$ ipython --no-banner

In [1]: import numpy as np

In [2]: np.set_printoptions(precision=3, suppress=True, linewidth=140)

In [3]: rnd = lambda a: np.round(a, 3) + 0

In [4]: basis = np.sign(np.array([[-3, -3, -1, 1], [1, 1, 0, -1], [1, 1, 1, -2], [-1, 0, 3, 3]]))

In [5]: B = (np.tril(basis, -1) + np.eye(4)) @ (np.triu(basis, 1) + np.eye(4))

In [6]: vals = np.array([3, -5, -3, 5])

In [7]: E = np.rint(B * vals @ np.linalg.inv(B)) + 0

In [8]: E
Out[8]: 
array([[ 11.,  18., -10.,  16.],
       [  6.,   3.,   0.,   6.],
       [ -2.,  -2.,   5.,  -2.],
       [-14., -18.,  10., -19.]])

In [9]: u, r1 = E[2], E[0]

In [10]: u @ r1
Out[10]: np.float64(-140.0)

In [11]: pr = (u @ r1) / (u @ u) * u

In [12]: rnd(pr)
Out[12]: array([  7.568,   7.568, -18.919,   7.568])

In [13]: rnd(r1 - pr)
Out[13]: array([ 3.432, 10.432,  8.919,  8.432])

In [14]: np.outer(u, r1)
Out[14]: 
array([[-22., -36.,  20., -32.],
       [-22., -36.,  20., -32.],
       [ 55.,  90., -50.,  80.],
       [-22., -36.,  20., -32.]])

In [15]: rnd(np.linalg.norm(u + r1) ** 2 + np.linalg.norm(u - r1) ** 2)
Out[15]: np.float64(1676.0)

In [16]: cov = E.T @ E

In [17]: rnd(np.linalg.eigvalsh(cov)[::-1])
Out[17]: array([1863.982,   27.805,    8.092,    0.121])

In [18]: cov
Out[18]: 
array([[ 357.,  472., -260.,  482.],
       [ 472.,  661., -370.,  652.],
       [-260., -370.,  225., -360.],
       [ 482.,  652., -360.,  657.]])

In [19]: np.linalg.matrix_rank(cov)
Out[19]: np.int64(4)

In [20]: (E @ E.T).shape
Out[20]: (4, 4)

In [21]: np.allclose(cov, cov.T)
Out[21]: True

In [22]: np.diag(cov)
Out[22]: array([357., 661., 225., 657.])

In [23]: rng = np.random.default_rng(29188)

In [24]: z = rng.permutation(4)

In [25]: B = E[:, z] * rng.choice([-1, 1], 4)

In [26]: B
Out[26]: 
array([[-18.,  16., -11., -10.],
       [ -3.,   6.,  -6.,   0.],
       [  2.,  -2.,   2.,   5.],
       [ 18., -19.,  14.,  10.]])

In [27]: left, _, Vh = np.linalg.svd(E.T @ B)

In [28]: rnd(left @ Vh)
Out[28]: 
array([[ 0.,  0., -1.,  0.],
       [-1.,  0.,  0.,  0.],
       [ 0.,  0.,  0.,  1.],
       [ 0.,  1.,  0.,  0.]])

In [29]: rnd(np.linalg.lstsq(E, B)[0])
Out[29]: 
array([[ 0.,  0., -1.,  0.],
       [-1.,  0.,  0.,  0.],
       [ 0.,  0.,  0.,  1.],
       [ 0.,  1.,  0.,  0.]])

In [30]: A = np.load("m.npy")

In [31]: A
Out[31]: 
array([[ -2.822,   2.914,  -2.672,   1.449,   1.183,   0.892,   6.767,   2.545],
       [ -2.902,   3.057,  -3.423,   0.742,   1.259,   0.849,   5.379,   0.756],
       [  3.659,  -7.095,   5.985,  -2.38 ,  -4.509,  -1.798, -13.236,  -0.418],
       [  1.257,   2.45 ,  -1.122,  -0.054,   1.807,   0.58 ,   2.326,  -0.531],
       [ -0.127,  -3.814,   3.4  ,  -2.36 ,  -4.521,  -0.775,  -5.026,   1.487],
       [ -1.897,  -0.557,   1.706,  -0.622,  -1.169,  -0.115,   3.182,   1.697],
       [  4.999,  -3.692,   2.568,  -0.026,  -2.273,  -0.18 ,  -8.92 ,   3.128],
       [ -3.346,   5.94 ,  -3.88 ,   1.347,   5.007,  -0.267,   7.707,  -8.841],
       [ -2.969,   7.843,  -3.88 ,   0.12 ,   5.032,   0.114,   8.608,  -9.788],
       [  3.251,  -4.779,   2.308,  -0.58 ,  -2.633,  -0.002,  -7.228,   5.708],
       [ -2.241,  -2.037,   1.848,  -0.848,  -1.409,  -1.424,  -1.607,  -4.104],
       [  1.176,   1.213,   1.158,  -1.339,   0.998,  -0.477,  -1.456,  -5.32 ],
       [ -5.026,   6.695,  -4.866,   2.4  ,   5.826,  -0.454,  11.124,  -9.54 ],
       [ -1.255,   2.76 ,  -3.438,   1.833,   2.937,   0.465,   3.97 ,  -1.447],
       [ -4.679,  -4.183,  -1.106,   0.982,  -3.987,   0.625,   2.35 ,  10.483]])

In [32]: proj = A @ np.linalg.solve(A.T @ A, A.T)

In [33]: rnd(np.linalg.eigvalsh(proj))
Out[33]: array([0., 0., 0., 0., 0., 0., 0., 1., 1., 1., 1., 1., 1., 1., 1.])

In [34]: rnd(proj @ A[:, 3])
Out[34]: array([ 1.449,  0.742, -2.38 , -0.054, -2.36 , -0.622, -0.026,  1.347,  0.12 , -0.58 , -0.848, -1.339,  2.4  ,  1.833,  0.982])

In [35]: x0 = np.array([2, 0, 0, 3, 0, 0, 1, 1])

In [36]: y = A @ x0

In [37]: rnd(np.linalg.lstsq(A, y)[0])
Out[37]: array([2., 0., 0., 3., 0., 0., 1., 1.])

In [38]: y = y + 0.05 * rng.normal(size=15)

In [39]: rnd(y)
Out[39]: 
array([  7.951,   2.595, -13.422,   4.084, -10.887,  -0.797,   4.086,  -3.735,  -6.705,   3.261, -12.73 ,  -8.446,  -1.341,   5.529,
         6.435])

In [40]: b, *_ = np.linalg.lstsq(A, y)

In [41]: rnd(A.T @ (y - A @ b))
Out[41]: array([0., 0., 0., 0., 0., 0., 0., 0.])

In [42]: b.round()
Out[42]: array([ 2., -0.,  0.,  3.,  0.,  0.,  1.,  1.])

In [43]: rnd(np.linalg.norm(y - A @ b))
Out[43]: np.float64(0.087)

In [44]: B = np.c_[A[:, :5] @ np.array([[5, 0, 0, -5, -9],
    ...:     [-3, -9, -9, 5, -6],
    ...:     [-7, -2, 6, 4, 2],
    ...:     [3, -8, -5, 0, -3],
    ...:     [-3, -5, 9, 0, -6]]), np.array([0, 5, 0, 5, 3, 0, 2, 3, 4, 0, 4, 3, 3, 3, 1])]

In [45]: rnd(B)
Out[45]: 
array([[ -3.35 , -38.389, -38.856,  17.992,  -8.875,   0.   ],
       [ -1.271, -32.898, -40.43 ,  16.103,  -8.85 ,   5.   ],
       [  4.072,  93.47 ,  71.084, -29.83 ,  55.803,   0.   ],
       [  1.206, -28.409, -12.249,   1.477, -38.937,   5.   ],
       [ -6.51 ,  69.011,  25.837,  -4.835,  65.033,   3.   ],
       [-18.115,  12.422,   7.838,  13.524,  32.707,   0.   ],
       [ 24.836,  39.665,  28.309, -33.183,  -3.987,   2.   ],
       [-18.37 , -81.511, -38.412,  30.91 , -47.369,   3.   ],
       [-25.95 , -88.947, -49.179,  38.54 , -58.649,   4.   ],
       [ 20.595,  56.2  ,  36.062, -30.918,  21.569,   0.   ],
       [-16.347,  28.466,  20.98 ,   8.412,  47.085,   4.   ],
       [-12.876,  -7.511,  11.708,   4.817, -17.517,   3.   ],
       [-21.431, -98.853, -49.017,  39.141, -46.824,   3.   ],
       [  6.199, -47.313, -28.2  ,   6.323, -35.262,   3.   ],
       [ 11.803,  51.938,  -9.782,  -1.944,  85.973,   1.   ]])

In [46]: np.linalg.matrix_rank(np.c_[A, B])
Out[46]: np.int64(9)

In [47]: rnd(np.linalg.norm(B, 2) / np.linalg.norm(B))
Out[47]: np.float64(0.933)

In [48]: np.linalg.cond(B) > 100
Out[48]: np.True_

In [49]: np.linalg.matrix_rank(B, rtol=0.1)
Out[49]: np.int64(3)

In [50]: [round(float(x), 3) for x in np.linalg.svd(B, compute_uv=False)[:3]]
Out[50]: [312.202, 103.194, 58.865]

In [51]: M = np.load("case8.npy")

In [52]: M
Out[52]: 
array([[5., 1., 0., 0.],
       [0., 5., 1., 0.],
       [0., 0., 5., 1.],
       [0., 0., 0., 5.]])

In [53]: # triangular: eigenvalues sit on the diagonal

In [54]: np.einsum("ij,ji->", M, M)
Out[54]: np.float64(100.0)

In [55]: rnd(np.linalg.det(M.T))
Out[55]: np.float64(625.0)

In [56]: [int(np.linalg.matrix_rank(np.linalg.matrix_power(M, p))) for p in range(1, 5)]
Out[56]: [4, 4, 4, 4]

In [57]: np.linalg.matrix_rank(M - M[0, 0] * np.eye(4))
Out[57]: np.int64(3)

In [58]: np.prod(np.diag(M)), rnd(np.linalg.det(M))
Out[58]: (np.float64(625.0), np.float64(625.0))

In [59]: vals, V = np.linalg.eig(M)

In [60]: rnd(np.sort(np.linalg.eigvals(np.linalg.inv(M))))
Out[60]: array([0.2, 0.2, 0.2, 0.2])

In [61]: vals
Out[61]: array([5., 5., 5., 5.])

In [62]: z = rng.permutation(4)

In [63]: z
Out[63]: array([1, 2, 0, 3])

In [64]: B = M[z][:, z]

In [65]: np.diag(B)
Out[65]: array([5., 5., 5., 5.])

In [66]: np.trace(B)
Out[66]: np.float64(20.0)

In [67]: J = 3 * np.eye(5) + np.ones((5, 5))

In [68]: J
Out[68]: 
array([[4., 1., 1., 1., 1.],
       [1., 4., 1., 1., 1.],
       [1., 1., 4., 1., 1.],
       [1., 1., 1., 4., 1.],
       [1., 1., 1., 1., 4.]])

In [69]: x0 = np.ones(5)

In [70]: for _ in range(4):
    ...:     x0 = J @ x0
    ...:     x0 /= np.linalg.norm(x0)
    ...:     print(round(x0 @ J @ x0, 3))
    ...: 
8.0
8.0
8.0
8.0

In [71]: rnd(x0)
Out[71]: array([0.447, 0.447, 0.447, 0.447, 0.447])

In [72]: np.allclose(J @ J.T, J.T @ J)
Out[72]: True

In [73]: (J @ J)[0]
Out[73]: array([20., 11., 11., 11., 11.])

In [74]: np.sort(np.abs(np.fft.fft(J[0]))), rnd(np.sort(np.linalg.svd(J, compute_uv=False)))
Out[74]: (array([3., 3., 3., 3., 8.]), array([3., 3., 3., 3., 8.]))

In [75]: vals, V = np.linalg.eigh(J)

In [76]: vals
Out[76]: array([3., 3., 3., 3., 8.])

In [77]: rnd(np.linalg.eigvalsh(J + 4 * np.eye(5)))
Out[77]: array([ 7.,  7.,  7.,  7., 12.])

In [78]: np.abs(V[:, -1]).round(6).argmax()
Out[78]: np.int64(0)

In [79]: rnd(np.linalg.svd(J, compute_uv=False))
Out[79]: array([8., 3., 3., 3., 3.])

In [80]: vals, V = np.linalg.eigh(J)

In [81]: x0 = np.array([3, -1, -2, 1, -2])

In [82]: rnd(V * np.sqrt(vals) @ V.T)
Out[82]: 
array([[1.951, 0.219, 0.219, 0.219, 0.219],
       [0.219, 1.951, 0.219, 0.219, 0.219],
       [0.219, 0.219, 1.951, 0.219, 0.219],
       [0.219, 0.219, 0.219, 1.951, 0.219],
       [0.219, 0.219, 0.219, 0.219, 1.951]])

In [83]: (np.sign(V[:, -1].round(6)) == np.sign(V[0, -1].round(6))).astype(int)
Out[83]: array([1, 1, 1, 1, 1])
